$ ipython --no-banner

In [1]: import numpy as np

In [2]: import numpy.linalg as la

In [3]: np.set_printoptions(suppress=True, linewidth=160)

In [4]: def tidy(a):
   ...:     return np.round(a, 1) + 0
   ...: 

In [5]: E = np.diag(np.array([3, 2, 3, 5, -1, -3]))

In [6]: print(E)
[[ 3  0  0  0  0  0]
 [ 0  2  0  0  0  0]
 [ 0  0  3  0  0  0]
 [ 0  0  0  5  0  0]
 [ 0  0  0  0 -1  0]
 [ 0  0  0  0  0 -3]]

In [7]: r0, v = E[0], E[3]

In [8]: print(r0 @ r0)
9

In [9]: print(r0 @ v)
0

In [10]: p = (r0 @ v) / (r0 @ r0) * r0

In [11]: print((v - p) @ r0)
0.0

In [12]: print(p)
[0. 0. 0. 0. 0. 0.]

In [13]: J = np.loadtxt("run16.csv", delimiter=",")

In [14]: print(J)
[[ 0. -1.  1.  0.  0.]
 [-2. -2. -1. -1.  2.]
 [-4. -5. -1. -2.  4.]]

In [15]: # rank 2

In [16]: rng = np.random.default_rng(70)

In [17]: A2 = J + rng.integers(-2, 3, (3, 2)) @ rng.integers(-2, 3, (2, 5))

In [18]: print(A2)
[[-2.  1.  4.  0.  2.]
 [ 0. -4. -4. -1.  0.]
 [-2. -7. -2. -4.  6.]]

In [19]: print(np.abs(A2 - J).sum(axis=1))
[9. 9. 9.]

In [20]: print(tidy(la.svd(A2 - J, compute_uv=False)))
[6.7 3.7 0. ]

In [21]: print(A2 - J)
[[-2.  2.  3.  0.  2.]
 [ 2. -2. -3.  0. -2.]
 [ 2. -2. -1. -2.  2.]]

In [22]: G = A2.T @ A2

In [23]: print(la.matrix_rank(G))
3

In [24]: print(G)
[[  8.  12.  -4.   8. -16.]
 [ 12.  66.  34.  32. -40.]
 [ -4.  34.  36.  12.  -4.]
 [  8.  32.  12.  17. -24.]
 [-16. -40.  -4. -24.  40.]]

In [25]: print((A2 @ A2.T).shape)
(3, 3)

In [26]: print(tidy(la.eigvalsh(G)[::-1]))
[126.7  39.4   0.9   0.    0. ]

In [27]: print(la.cond(J) > 100)
True

In [28]: print([round(float(x), 1) for x in la.svd(J, compute_uv=False)[:3]])
[8.7, 1.5, 0.0]

In [29]: print(la.matrix_rank(J, rtol=0.1))
2

In [30]: A2 = np.array([[3, 3], [1, 4], [8, 4]])

In [31]: arr = np.tile(A2, (2, 3))

In [32]: print(arr)
[[3 3 3 3 3 3]
 [1 4 1 4 1 4]
 [8 4 8 4 8 4]
 [3 3 3 3 3 3]
 [1 4 1 4 1 4]
 [8 4 8 4 8 4]]

In [33]: Uu, sv, vt = la.svd(arr)

In [34]: print(np.argmax(sv[:-1] / (sv[1:] + 1e-6)) + 1)
2

In [35]: A2 = Uu[:, :2] @ np.diag(sv[:2]) @ vt[:2]

In [36]: print(tidy(la.norm(arr - A2) / la.norm(arr)))
0.0

In [37]: print(tidy(A2))
[[3. 3. 3. 3. 3. 3.]
 [1. 4. 1. 4. 1. 4.]
 [8. 4. 8. 4. 8. 4.]
 [3. 3. 3. 3. 3. 3.]
 [1. 4. 1. 4. 1. 4.]
 [8. 4. 8. 4. 8. 4.]]

In [38]: print(tidy(np.abs(arr - A2).max()))
0.0

In [39]: print(la.matrix_rank(arr, rtol=0.05))
2

In [40]: print(tidy(la.norm(A2, 2) / la.norm(A2)))
1.0

In [41]: print([round(float(x), 1) for x in la.svd(A2, compute_uv=False)[:3]])
[25.2, 7.6, 0.0]

In [42]: print(np.argsort(-la.norm(A2, axis=0).round(6), kind="stable")[:3])
[0 2 4]

In [43]: data = np.loadtxt("layer15.csv", delimiter=",")

In [44]: print(tidy(data))
[[ 0.   0.   0.1  0.   0.  -0.1]
 [ 0.   0.   0.1  0.   0.  -0.1]
 [ 0.1  0.1  0.4 -0.1  0.1 -0.4]
 [ 0.   0.  -0.1  0.   0.   0.1]
 [ 0.   0.   0.1  0.   0.  -0.1]
 [-0.1 -0.1 -0.4  0.1 -0.1  0.4]]

In [45]: # symmetric, so the eigenvalues are real

In [46]: t = np.radians(30)

In [47]: Rm = np.eye(6)

In [48]: Rm[5, 5] = Rm[4, 4] = np.cos(t)

In [49]: Rm[5, 4], Rm[4, 5] = -np.sin(t), np.sin(t)

In [50]: print(tidy(Rm))
[[ 1.   0.   0.   0.   0.   0. ]
 [ 0.   1.   0.   0.   0.   0. ]
 [ 0.   0.   1.   0.   0.   0. ]
 [ 0.   0.   0.   1.   0.   0. ]
 [ 0.   0.   0.   0.   0.9  0.5]
 [ 0.   0.   0.   0.  -0.5  0.9]]

In [51]: A2 = data @ Rm.T

In [52]: print(tidy(A2))
[[ 0.   0.   0.1  0.   0.  -0.1]
 [ 0.   0.   0.1  0.   0.  -0.1]
 [ 0.1  0.1  0.4 -0.1 -0.1 -0.4]
 [ 0.   0.  -0.1  0.   0.   0.1]
 [ 0.   0.   0.1  0.   0.  -0.1]
 [-0.1 -0.1 -0.4  0.1  0.1  0.4]]

In [53]: print(tidy(np.abs(A2 - data).max(axis=0)))
[0.  0.  0.  0.  0.2 0. ]

In [54]: print(tidy(la.svd(data, compute_uv=False)), tidy(la.svd(A2, compute_uv=False)))
[1. 0. 0. 0. 0. 0.] [1. 0. 0. 0. 0. 0.]

In [55]: labels = rng.permutation(6)

In [56]: print(labels)
[0 2 1 4 3 5]

In [57]: A2 = arr[labels][:, labels]

In [58]: print(tidy(la.det(A2)), tidy(la.det(arr[labels])))
0.0 0.0

In [59]: print(A2)
[[3 3 3 3 3 3]
 [8 8 4 8 4 4]
 [1 1 4 1 4 4]
 [1 1 4 1 4 4]
 [3 3 3 3 3 3]
 [8 8 4 8 4 4]]

In [60]: print(tidy(np.sort(np.abs(la.eigvals(A2)))))
[ 0.  0.  0.  0.  0. 23.]
